>>> import numpy as np
>>> from numpy import linalg as LA
>>> np.set_printoptions(precision=2, suppress=True, linewidth=160)
>>> mat = np.load("test7.npy")
>>> mat
array([[0, 0, 0, 3, 0, 0, 0, 0, 0],
       [0, 0, 0, 0, 4, 0, 0, 0, 0],
       [0, 0, 0, 0, 0, 1, 0, 0, 0],
       [0, 0, 0, 0, 0, 0, 0, 5, 0],
       [0, 0, 0, 0, 0, 0, 0, 0, 4],
       [0, 4, 0, 0, 0, 0, 0, 0, 0],
       [0, 0, 0, 0, 0, 0, 2, 0, 0],
       [3, 0, 0, 0, 0, 0, 0, 0, 0],
       [0, 0, 3, 0, 0, 0, 0, 0, 0]])
>>> rng = np.random.default_rng(200)
>>> z = rng.permutation(9)
>>> M2 = mat[:, z] * rng.choice([-1, 1], 9)
>>> M2
array([[ 0,  0,  0,  3,  0,  0,  0,  0,  0],
       [ 0,  0,  0,  0,  0,  4,  0,  0,  0],
       [ 0,  0,  0,  0,  0,  0,  0,  0,  1],
       [ 0,  5,  0,  0,  0,  0,  0,  0,  0],
       [ 0,  0,  0,  0,  0,  0,  0, -4,  0],
       [ 0,  0,  0,  0, -4,  0,  0,  0,  0],
       [ 2,  0,  0,  0,  0,  0,  0,  0,  0],
       [ 0,  0,  0,  0,  0,  0, -3,  0,  0],
       [ 0,  0, -3,  0,  0,  0,  0,  0,  0]])
>>> U, _, Vt = LA.svd(mat.T @ M2)
>>> U @ Vt
array([[ 0.,  0.,  0.,  0.,  0.,  0., -1.,  0.,  0.],
       [ 0.,  0.,  0.,  0., -1.,  0.,  0.,  0.,  0.],
       [ 0.,  0., -1.,  0.,  0.,  0.,  0.,  0.,  0.],
       [ 0.,  0.,  0.,  1.,  0.,  0.,  0.,  0.,  0.],
       [ 0.,  0.,  0.,  0.,  0.,  1.,  0.,  0.,  0.],
       [ 0.,  0.,  0.,  0.,  0.,  0.,  0.,  0.,  1.],
       [ 1.,  0.,  0.,  0.,  0.,  0.,  0.,  0.,  0.],
       [ 0.,  1.,  0.,  0.,  0.,  0.,  0.,  0.,  0.],
       [ 0.,  0.,  0.,  0.,  0.,  0.,  0., -1.,  0.]])
>>> z
array([6, 7, 2, 3, 1, 4, 0, 8, 5])
